$ ipython --no-banner

In [1]: import numpy as np

In [2]: np.set_printoptions(precision=3, suppress=True, linewidth=200)

In [3]: def rd(a):
   ...:     return np.round(a, 3) + 0
   ...: 

In [4]: M = np.array([[8, 1, 6, 8, 4, 0, 7],
   ...:     [0, 2, 6, 4, 5, 6, 5],
   ...:     [9, 7, 5, 7, 4, 0, 7],
   ...:     [1, 3, 0, 6, 4, 6, 9],
   ...:     [9, 2, 3, 3, 6, 8, 1],
   ...:     [1, 8, 0, 3, 9, 6, 1],
   ...:     [2, 4, 1, 8, 7, 6, 6]])

In [5]: A2 = M ** -1
---------------------------------------------------------------------------
ValueError                                Traceback (most recent call last)
Cell In[5], line 1
----> 1 A2 = M ** -1

ValueError: Integers to negative integer powers are not allowed.

In [6]: A2 = np.linalg.inv(M)

In [7]: np.allclose(A2, M.T)
Out[7]: False

In [8]: def softmax(z):
   ...:     e = np.exp(z - z.max(axis=-1, keepdims=True))
   ...:     return e / e.sum(axis=-1, keepdims=True)
   ...: 

In [9]: rd(softmax(M).sum(axis=1))
Out[9]: array([1., 1., 1., 1., 1., 1., 1.])

In [10]: rd(softmax(M[4] + 5))
Out[10]: array([0.702, 0.001, 0.002, 0.002, 0.035, 0.258, 0.   ])

In [11]: scores = M @ M.T / np.sqrt(7)

In [12]: softmax(scores).round(6).argmax(axis=1)
Out[12]: array([0, 6, 2, 6, 4, 5, 6])

In [13]: m1 = np.load("run19.npy")

In [14]: m1
Out[14]: 
array([[3, 0, 0, 0],
       [0, 3, 0, 0],
       [0, 0, 3, 0],
       [0, 0, 0, 3]])

In [15]: # splits into 4 blocks

In [16]: low = np.linalg.cholesky(m1)

In [17]: m1 / np.sqrt(np.outer(np.diag(m1), np.diag(m1)))
Out[17]: 
array([[1., 0., 0., 0.],
       [0., 1., 0., 0.],
       [0., 0., 1., 0.],
       [0., 0., 0., 1.]])

In [18]: rd(low)
Out[18]: 
array([[1.732, 0.   , 0.   , 0.   ],
       [0.   , 1.732, 0.   , 0.   ],
       [0.   , 0.   , 1.732, 0.   ],
       [0.   , 0.   , 0.   , 1.732]])

In [19]: O = m1.astype(float).copy()

In [20]: for j in range(4):
    ...:     O[:, j] -= O[:, :j] @ (O[:, :j].T @ O[:, j])
    ...:     O[:, j] /= np.linalg.norm(O[:, j])
    ...: 

In [21]: O.T @ O
Out[21]: 
array([[1., 0., 0., 0.],
       [0., 1., 0., 0.],
       [0., 0., 1., 0.],
       [0., 0., 0., 1.]])

In [22]: E = np.load("w.npy")

In [23]: E
Out[23]: 
array([[ 0,  0,  0, -9,  0,  0,  4,  0, -2,  3,  0,  8],
       [ 0,  0,  0,  5,  0,  0,  5,  0,  2,  0,  0, -7],
       [ 0, -2, -4, -2,  0, -1,  0,  0,  0, -5, -3,  0],
       [-8,  0,  0,  4,  0, -2, -7,  0,  2, -2,  0,  0],
       [ 0,  0,  0, -7,  0,  1, -7,  0,  0,  9,  0,  0],
       [ 7,  5,  0,  0,  4,  0, -5, -2,  0, -3,  6,  6],
       [ 0,  0, -3, -5,  0,  0,  0, -6,  0,  0,  0, -9],
       [ 0, -1,  0,  0,  0,  0,  0, -7,  0,  0,  4,  0],
       [ 0,  0,  0,  0,  0,  0, -7, -4,  0,  0,  0,  0]])

In [24]: rd(np.linalg.norm(E, 2))
Out[24]: np.float64(18.467)

In [25]: np.linalg.norm(E, axis=1).argmax()
Out[25]: np.int64(5)

In [26]: rd(np.linalg.norm(E) ** 2 / np.linalg.norm(E, 2) ** 2)
Out[26]: np.float64(3.34)

In [27]: E - E[0]
Out[27]: 
array([[  0,   0,   0,   0,   0,   0,   0,   0,   0,   0,   0,   0],
       [  0,   0,   0,  14,   0,   0,   1,   0,   4,  -3,   0, -15],
       [  0,  -2,  -4,   7,   0,  -1,  -4,   0,   2,  -8,  -3,  -8],
       [ -8,   0,   0,  13,   0,  -2, -11,   0,   4,  -5,   0,  -8],
       [  0,   0,   0,   2,   0,   1, -11,   0,   2,   6,   0,  -8],
       [  7,   5,   0,   9,   4,   0,  -9,  -2,   2,  -6,   6,  -2],
       [  0,   0,  -3,   4,   0,   0,  -4,  -6,   2,  -3,   0, -17],
       [  0,  -1,   0,   9,   0,   0,  -4,  -7,   2,  -3,   4,  -8],
       [  0,   0,   0,   9,   0,   0, -11,  -4,   2,  -3,   0,  -8]])

In [28]: np.abs(E).max()
Out[28]: np.int64(9)

In [29]: E.sum(axis=1)
Out[29]: array([  4,   5, -17, -13,  -4,  18, -23,  -4, -11])

In [30]: np.linalg.matrix_rank(E)
Out[30]: np.int64(9)

In [31]: rd(np.linalg.svd(E, compute_uv=False))
Out[31]: array([18.467, 15.315, 15.033, 12.904,  9.618,  7.489,  4.057,  2.115,  1.178])

In [32]: E[:, 12]
---------------------------------------------------------------------------
IndexError                                Traceback (most recent call last)
Cell In[32], line 1
----> 1 E[:, 12]

IndexError: index 12 is out of bounds for axis 1 with size 12

In [33]: rd(E.mean(axis=0))
Out[33]: array([-0.111,  0.222, -0.778, -1.556,  0.444, -0.222, -1.889, -2.111,  0.222,  0.222,  0.778, -0.222])
